% ipython --no-banner

In [1]: import numpy as np

In [2]: from numpy import linalg as LA

In [3]: np.set_printoptions(precision=2, suppress=True, linewidth=160, legacy="1.25")

In [4]: rd = lambda a: np.round(a, 2) + 0

In [5]: K = np.load("mat.npy")

In [6]: K
Out[6]: 
array([[-14,   6,   4,   8,   0,  14,   6],
       [ 28, -12,  -8, -16,   0, -28, -12],
       [-35,  15,  10,  20,   0,  35,  15],
       [-35,  15,  10,  20,   0,  35,  15],
       [-28,  12,   8,  16,   0,  28,  12],
       [-21,   9,   6,  12,   0,  21,   9],
       [ 14,  -6,  -4,  -8,   0, -14,  -6],
       [  7,  -3,  -2,  -4,   0,  -7,  -3],
       [-35,  15,  10,  20,   0,  35,  15]])

In [7]: t3 = np.stack([K, 4 * K, K[::-1]])

In [8]: t3.sum(axis=0)
Out[8]: 
array([[-105,   45,   30,   60,    0,  105,   45],
       [ 147,  -63,  -42,  -84,    0, -147,  -63],
       [-161,   69,   46,   92,    0,  161,   69],
       [-196,   84,   56,  112,    0,  196,   84],
       [-168,   72,   48,   96,    0,  168,   72],
       [-140,   60,   40,   80,    0,  140,   60],
       [  35,  -15,  -10,  -20,    0,  -35,  -15],
       [  63,  -27,  -18,  -36,    0,  -63,  -27],
       [-189,   81,   54,  108,    0,  189,   81]])

In [9]: (t3 @ K.T).shape
Out[9]: (3, 9, 9)

In [10]: rd(LA.norm(t3, axis=(1, 2)))
Out[10]: array([130.38, 521.54, 130.38])

In [11]: t3.shape
Out[11]: (3, 9, 7)

In [12]: LA.matrix_rank(t3.reshape(3, -1))
Out[12]: 2

In [13]: np.einsum("bij,cij->bc", t3, t3)
Out[13]: 
array([[ 17000,  68000,   7344],
       [ 68000, 272000,  29376],
       [  7344,  29376,  17000]])

In [14]: np.argsort(-LA.norm(K, axis=0).round(6), kind="stable")[:3]
Out[14]: array([0, 5, 3])

In [15]: LA.matrix_rank(K, rtol=0.1)
Out[15]: 1

In [16]: rd(LA.norm(K, 2) / LA.norm(K))
Out[16]: 1.0

In [17]: U, s, vt = LA.svd(K)

In [18]: V = vt[:(s > 1e-8).sum()]

In [19]: rng = np.random.default_rng(94257)

In [20]: x = K[7] + -2 * K[8] + rng.integers(2) * np.eye(7)[5]

In [21]: x
Out[21]: array([ 77., -33., -22., -44.,   0., -76., -33.])

In [22]: np.allclose(V.T @ V @ x, x)
Out[22]: False

In [23]: rd(np.diag(V.T @ V))
Out[23]: array([0.36, 0.07, 0.03, 0.12, 0.  , 0.36, 0.07])

In [24]: LA.matrix_rank(np.vstack([K, x]))
Out[24]: 2

In [25]: W0 = np.load("layer5.npy")

In [26]: W0
Out[26]: 
array([[ 1,  0,  0,  0,  0,  0,  0,  0,  0],
       [ 0,  1,  0,  0,  0,  0,  0,  0,  0],
       [ 3,  1,  1,  0,  0,  0,  0,  0,  0],
       [-1, -3, -1,  1,  0,  0,  0,  0,  0],
       [-1, -1,  3,  0,  1,  0,  0,  0,  0],
       [ 1,  0, -1, -1,  1,  1,  0,  0,  0],
       [-2,  1, -1, -1, -3, -3,  1,  0,  0],
       [-2, -1,  3, -1,  3,  2, -1,  1,  0],
       [ 2,  1,  0, -1, -1,  3, -2,  2,  1]])

In [27]: # triangular, det is the product of the diagonal

In [28]: W0 @ W0
Out[28]: 
array([[ 1,  0,  0,  0,  0,  0,  0,  0,  0],
       [ 0,  1,  0,  0,  0,  0,  0,  0,  0],
       [ 6,  2,  1,  0,  0,  0,  0,  0,  0],
       [-5, -7, -2,  1,  0,  0,  0,  0,  0],
       [ 7,  1,  6,  0,  1,  0,  0,  0,  0],
       [-1,  1,  2, -2,  2,  1,  0,  0,  0],
       [-6,  7, -7,  1, -9, -6,  1,  0,  0],
       [ 7,  0, 15, -3, 11,  7, -2,  1,  0],
       [ 9,  2,  3, -5, 13, 16, -6,  4,  1]])

In [29]: x = np.array([1, 2, -1, 0, 1, -3, -3, 0, 2])

In [30]: np.sign((W0 @ x).round(6))
Out[30]: array([ 1,  1,  1, -1, -1,  0,  1, -1,  1])

In [31]: W0 @ x
Out[31]: array([ 1,  2,  4, -6, -5,  0,  4, -7,  2])

In [32]: LA.norm(W0 @ x) <= LA.norm(W0, 2) * LA.norm(x) + 1e-9
Out[32]: True

In [33]: W0 @ np.eye(9)[3]
Out[33]: array([ 0.,  0.,  0.,  1.,  0., -1., -1., -1., -1.])

In [34]: Y = K / LA.norm(K, axis=1, keepdims=True)

In [35]: C2 = Y @ Y.T

In [36]: rd(C2[8])
Out[36]: array([ 1., -1.,  1.,  1.,  1.,  1., -1., -1.,  1.])

In [37]: (C2 - 2 * np.eye(9)).round(6).argmax(axis=1)
Out[37]: array([2, 6, 0, 0, 0, 0, 1, 1, 0])

In [38]: rd(np.degrees(np.arccos(np.clip(C2[8, 4], -1, 1))))
Out[38]: 0.0

In [39]: (np.abs(C2) > 0.9).astype(int)
Out[39]: 
array([[1, 1, 1, 1, 1, 1, 1, 1, 1],
       [1, 1, 1, 1, 1, 1, 1, 1, 1],
       [1, 1, 1, 1, 1, 1, 1, 1, 1],
       [1, 1, 1, 1, 1, 1, 1, 1, 1],
       [1, 1, 1, 1, 1, 1, 1, 1, 1],
       [1, 1, 1, 1, 1, 1, 1, 1, 1],
       [1, 1, 1, 1, 1, 1, 1, 1, 1],
       [1, 1, 1, 1, 1, 1, 1, 1, 1],
       [1, 1, 1, 1, 1, 1, 1, 1, 1]])

In [40]: rd(C2)
Out[40]: 
array([[ 1., -1.,  1.,  1.,  1.,  1., -1., -1.,  1.],
       [-1.,  1., -1., -1., -1., -1.,  1.,  1., -1.],
       [ 1., -1.,  1.,  1.,  1.,  1., -1., -1.,  1.],
       [ 1., -1.,  1.,  1.,  1.,  1., -1., -1.,  1.],
       [ 1., -1.,  1.,  1.,  1.,  1., -1., -1.,  1.],
       [ 1., -1.,  1.,  1.,  1.,  1., -1., -1.,  1.],
       [-1.,  1., -1., -1., -1., -1.,  1.,  1., -1.],
       [-1.,  1., -1., -1., -1., -1.,  1.,  1., -1.],
       [ 1., -1.,  1.,  1.,  1.,  1., -1., -1.,  1.]])

In [41]: rd(LA.norm(Y, axis=1))
Out[41]: array([1., 1., 1., 1., 1., 1., 1., 1., 1.])

In [42]: s = 3 * 0.7 ** np.arange(5)

In [43]: q, _ = LA.qr(np.array([[0.2, -1.2, -0.9, 0.7, 0.5],
    ...:     [0.2, 1.0, -1.6, -0.6, -0.7],
    ...:     [1.1, -0.3, -0.1, -0.9, -1.9],
    ...:     [2.0, -0.3, -0.7, 1.6, 0.3],
    ...:     [-1.2, 0.9, -0.5, 1.5, 0.8]]))

In [44]: mat = rng.normal(size=(32, 5)) * s @ q

In [45]: rd(mat)
Out[45]: 
array([[-0.05,  3.06, -1.81, -0.59,  2.34],
       [ 0.01,  0.44, -2.48, -0.02, -0.24],
       [-0.45,  0.65, -3.75, -1.48, -0.89],
       [ 0.07, -1.65,  1.63,  0.5 , -2.4 ],
       [ 0.08, -1.9 , -3.74,  0.31,  0.55],
       [ 0.39, -2.56, -1.8 ,  1.51,  0.35],
       [-0.71, -2.84, -3.95,  1.72,  1.03],
       [-0.45, -0.51,  0.74,  0.46,  0.06],
       [ 0.61,  2.2 ,  5.78,  2.65,  2.59],
       [-0.07, -1.19,  0.53, -0.51, -0.49],
       [-0.86,  3.07, -1.37, -2.16,  0.6 ],
       [ 1.04,  0.73, -1.31,  0.34, -0.24],
       [ 0.  ,  4.69,  2.26,  0.51,  0.46],
       [ 0.45, -1.13,  0.55, -0.86, -1.35],
       [ 0.39, -3.15, -1.34,  0.02,  0.53],
       [ 1.22, -3.61, -4.91,  0.69, -0.95],
       [ 0.66,  0.66,  2.78, -0.02, -0.4 ],
       [ 0.92, -1.37, -1.32, -0.37, -0.73],
       [-0.66, -4.52, -2.15,  2.69,  2.35],
       [-0.45,  2.76,  0.74,  0.46,  2.02],
       [ 0.93, -2.8 , -2.47,  1.54, -0.19],
       [ 0.48,  3.74,  2.57, -1.68,  0.19],
       [ 0.47, -0.86, -0.57,  0.44,  0.92],
       [-1.26,  1.42,  2.16,  1.16,  1.72],
       [ 1.94, -2.91, -4.58, -0.85, -2.21],
       [ 1.4 , -1.56,  2.63,  1.47, -3.76],
       [-2.13, -0.17,  1.2 ,  2.26,  0.5 ],
       [-1.42,  0.1 ,  1.35,  0.11,  0.05],
       [-1.36, -4.2 , -3.14,  1.31, -0.04],
       [-0.59,  1.61, -0.86, -1.33,  0.27],
       [ 1.57, -4.87, -3.74,  0.4 , -2.67],
       [ 0.88, -1.06, -2.64, -0.75, -0.24]])

In [46]: x = np.array([0, 2, 2, 0, 0])

In [47]: rhs = mat @ x

In [48]: rd(LA.pinv(mat) @ mat)
Out[48]: 
array([[1., 0., 0., 0., 0.],
       [0., 1., 0., 0., 0.],
       [0., 0., 1., 0., 0.],
       [0., 0., 0., 1., 0.],
       [0., 0., 0., 0., 1.]])

In [49]: rd(LA.lstsq(mat, rhs)[0])
Out[49]: array([0., 2., 2., 0., 0.])

In [50]: rhs = rhs + 0.1 * rng.normal(size=32)

In [51]: rd(rhs)
Out[51]: 
array([  2.58,  -3.98,  -6.25,  -0.03, -11.36,  -8.7 , -13.73,   0.53,  15.96,  -1.3 ,   3.44,  -1.13,  13.94,  -1.25,  -8.88, -16.99,   6.95,  -5.54, -13.35,
         7.2 , -10.44,  12.53,  -2.84,   7.22, -14.78,   2.17,   2.08,   2.93, -14.69,   1.5 , -17.26,  -7.35])

In [52]: coef, *_ = LA.lstsq(mat, rhs)

In [53]: rd(LA.norm(rhs - mat @ coef))
Out[53]: 0.46

In [54]: rd(mat.T @ (rhs - mat @ coef))
Out[54]: array([0., 0., 0., 0., 0.])

In [55]: C2 = np.cov(mat, rowvar=False)

In [56]: C2.shape
Out[56]: (5, 5)

In [57]: rd(np.polyfit(mat[:, 0], mat[:, 1], 1))
Out[57]: array([-0.65, -0.49])

In [58]: np.argsort(-mat.std(axis=0).round(6), kind="stable")
Out[58]: array([2, 1, 4, 3, 0])

In [59]: rd(np.corrcoef(mat.T))
Out[59]: 
array([[ 1.  , -0.24, -0.17, -0.15, -0.51],
       [-0.24,  1.  ,  0.57, -0.38,  0.39],
       [-0.17,  0.57,  1.  ,  0.17,  0.17],
       [-0.15, -0.38,  0.17,  1.  ,  0.25],
       [-0.51,  0.39,  0.17,  0.25,  1.  ]])

In [60]: x = np.array([1, -1, 1, 0, -3])

In [61]: rhs = mat @ x

In [62]: coef, lr = np.zeros(5), 1 / LA.norm(mat, 2) ** 2

In [63]: for i in range(3):
    ...:     coef -= lr * mat.T @ (mat @ coef - rhs)
    ...:     if i % 1 == 0: print(i, round(LA.norm(mat @ coef - rhs), 2))
    ...: 
0 23.43
1 17.76
2 13.57

In [64]: rd(LA.cond(mat))
Out[64]: 5.27

In [65]: A = np.loadtxt("x.csv", delimiter=",")

In [66]: A
Out[66]: 
array([[  0.,  -1.,   4.,  -3.,   0.,   4.],
       [  0.,   0.,   3.,  -5.,   2.,   3.],
       [ -5.,   3.,   3.,   2.,   3.,   7.],
       [ -5.,   4.,   2.,   0.,   5.,   6.],
       [ -4.,  -5.,   5., -10.,   5.,   8.],
       [ -2.,   5.,  -4.,   3.,   4.,   3.],
       [  1.,   4.,   4.,  -2.,   7.,   1.],
       [  0.,   0.,   0.,   0.,   0.,   0.],
       [ -5.,   4.,  -1.,   5.,   3.,   3.],
       [ -4.,   8.,   0.,   8.,   8.,   1.],
       [  1.,   4.,   4.,  -2.,   7.,   1.],
       [  0.,   0.,   0.,   0.,   0.,   0.],
       [ -7.,   9.,  -5.,   8.,   7.,   6.],
       [  0.,   0.,   0.,   0.,   0.,   0.],
       [  0.,   0.,   3.,  -5.,   2.,   3.],
       [  0.,   0.,   3.,  -5.,   2.,   3.],
       [  0.,   0.,   3.,  -5.,   2.,   3.],
       [  0.,   0.,   0.,   0.,   0.,   0.],
       [  0.,  -1.,   7.,  -8.,   2.,   7.],
       [ -5.,   4.,   2.,   0.,   5.,   6.],
       [ -9.,  -1.,   4.,  -5.,   8.,  11.],
       [ -2.,   5.,  -1.,  -2.,   6.,   6.],
       [ -4.,  -5.,   2.,  -5.,   3.,   5.],
       [ -4.,  -5.,   2.,  -5.,   3.,   5.],
       [ -6.,  13.,  -4.,  11.,  12.,   4.],
       [ -7.,   9.,  -2.,   3.,   9.,   9.],
       [ -2.,   5.,  -4.,   3.,   4.,   3.],
       [ -9.,  -1.,   1.,   0.,   6.,   8.],
       [ -6.,   0.,  -2.,  -2.,   7.,   8.],
       [ -5.,   3.,   3.,   2.,   3.,   7.],
       [ -8.,   2.,   6.,   0.,  11.,  10.],
       [  0.,  -1.,   4.,  -3.,   0.,   4.],
       [  1.,   4.,   1.,   3.,   5.,  -2.],
       [  0.,   0.,   0.,   0.,   0.,   0.]])

In [67]: f = np.array([-2, -1, 1])

In [68]: np.convolve(A[15], f)
Out[68]: array([  0.,   0.,  -6.,   7.,   4., -13.,  -1.,   3.])

In [69]: np.correlate(A[15], A[12], "full")
Out[69]: array([  0.,   0.,  18.,  -9.,   1., -23.,  89., -52.,  38.,  13., -21.])

In [70]: np.polyval(f, A[15])
Out[70]: array([  1.,   1., -20., -44.,  -9., -20.])
